>>> import numpy as np
>>> import numpy.linalg as la
>>> np.set_printoptions(precision=1, suppress=True, linewidth=120, floatmode="fixed")
>>> J = np.loadtxt("sample8.csv", delimiter=",")
>>> print(J)
[[ 10.0 -24.0 -13.0 -11.0   5.0]
 [  0.0  -4.0 -11.0   5.0  13.0]
 [ -6.0  17.0  16.0  -1.0  -6.0]
 [ -8.0  15.0  14.0   7.0   1.0]
 [ -2.0   6.0   9.0  -5.0   0.0]
 [  2.0  -5.0  -7.0  -6.0  13.0]
 [  0.0  -1.0   6.0   5.0 -14.0]
 [  2.0   3.0  16.0 -13.0 -19.0]]
>>> # null space of dimension 1
>>> print(la.cond(J) > 100)
True
>>> print([round(float(x), 1) for x in la.svd(J, compute_uv=False)[:3]])
[51.8, 30.9, 17.2]
>>> U, sig, vt = la.svd(J)
>>> vecs = vt[:(sig > 1e-8).sum()]
>>> rng = np.random.default_rng(35563)
>>> vec = J[5] + -3 * J[1] + rng.integers(2) * np.eye(5)[3]
>>> print(vec)
[  2.0   7.0  26.0 -21.0 -26.0]
>>> print(np.round(la.norm(vec - vecs.T @ vecs @ vec), 1))
0.0
>>> print(np.allclose(vecs.T @ vecs @ vec, vec))
True
>>> rank = la.matrix_rank(J)
>>> print(rank)
4
>>> null = la.svd(J)[2][rank:].T
>>> print([int(la.matrix_rank(J[:, :j + 1])) for j in range(5)])
[1, 2, 3, 4, 4]
>>> print([int(la.matrix_rank(np.delete(J, i, axis=0))) for i in range(8)])
[4, 4, 4, 4, 4, 4, 4, 4]
>>> print(np.allclose(J @ null, 0))
True
>>> print([int(la.matrix_rank(J[:i])) for i in range(1, len(J) + 1)])
[1, 2, 3, 4, 4, 4, 4, 4]
>>> print(la.matrix_rank(J.T @ J), la.matrix_rank(J @ J.T))
4 4
>>> print(null.shape)
(5, 1)
>>> E = np.load("dump.npy")
>>> print(E)
[[ 2  0  0  0  0  0  0  0  0  0  0]
 [ 0  0  0  0  0  0  0  0 -1  0  0]
 [ 0  0  0 -5  0  0  0  0  0  0  0]
 [ 0  0  0  0  0  0  0  0  0 -2  0]
 [ 0  0  0  0  3  0  0  0  0  0  0]
 [ 0  0  0  0  0  0  0  0  0  0  4]
 [ 0  0  0  0  0  0  0  1  0  0  0]
 [ 0  0  0  0  0  0  2  0  0  0  0]
 [ 0  0  4  0  0  0  0  0  0  0  0]
 [ 0  3  0  0  0  0  0  0  0  0  0]
 [ 0  0  0  0  0 -2  0  0  0  0  0]]
>>> # 5 blocks once reordered
>>> U, sig, vt = la.svd(E, full_matrices=False)
>>> print(vt @ vt.T)
[[1.0 0.0 0.0 0.0 0.0 0.0 0.0 0.0 0.0 0.0 0.0]
 [0.0 1.0 0.0 0.0 0.0 0.0 0.0 0.0 0.0 0.0 0.0]
 [0.0 0.0 1.0 0.0 0.0 0.0 0.0 0.0 0.0 0.0 0.0]
 [0.0 0.0 0.0 1.0 0.0 0.0 0.0 0.0 0.0 0.0 0.0]
 [0.0 0.0 0.0 0.0 1.0 0.0 0.0 0.0 0.0 0.0 0.0]
 [0.0 0.0 0.0 0.0 0.0 1.0 0.0 0.0 0.0 0.0 0.0]
 [0.0 0.0 0.0 0.0 0.0 0.0 1.0 0.0 0.0 0.0 0.0]
 [0.0 0.0 0.0 0.0 0.0 0.0 0.0 1.0 0.0 0.0 0.0]
 [0.0 0.0 0.0 0.0 0.0 0.0 0.0 0.0 1.0 0.0 0.0]
 [0.0 0.0 0.0 0.0 0.0 0.0 0.0 0.0 0.0 1.0 0.0]
 [0.0 0.0 0.0 0.0 0.0 0.0 0.0 0.0 0.0 0.0 1.0]]
>>> print(sig)
[5.0 4.0 4.0 3.0 3.0 2.0 2.0 2.0 2.0 1.0 1.0]
>>> print(U.shape, sig.shape, vt.shape)
(11, 11) (11,) (11, 11)
>>> print((sig > 1e-8).sum())
11
>>> print(np.allclose(U * sig @ vt, E))
True
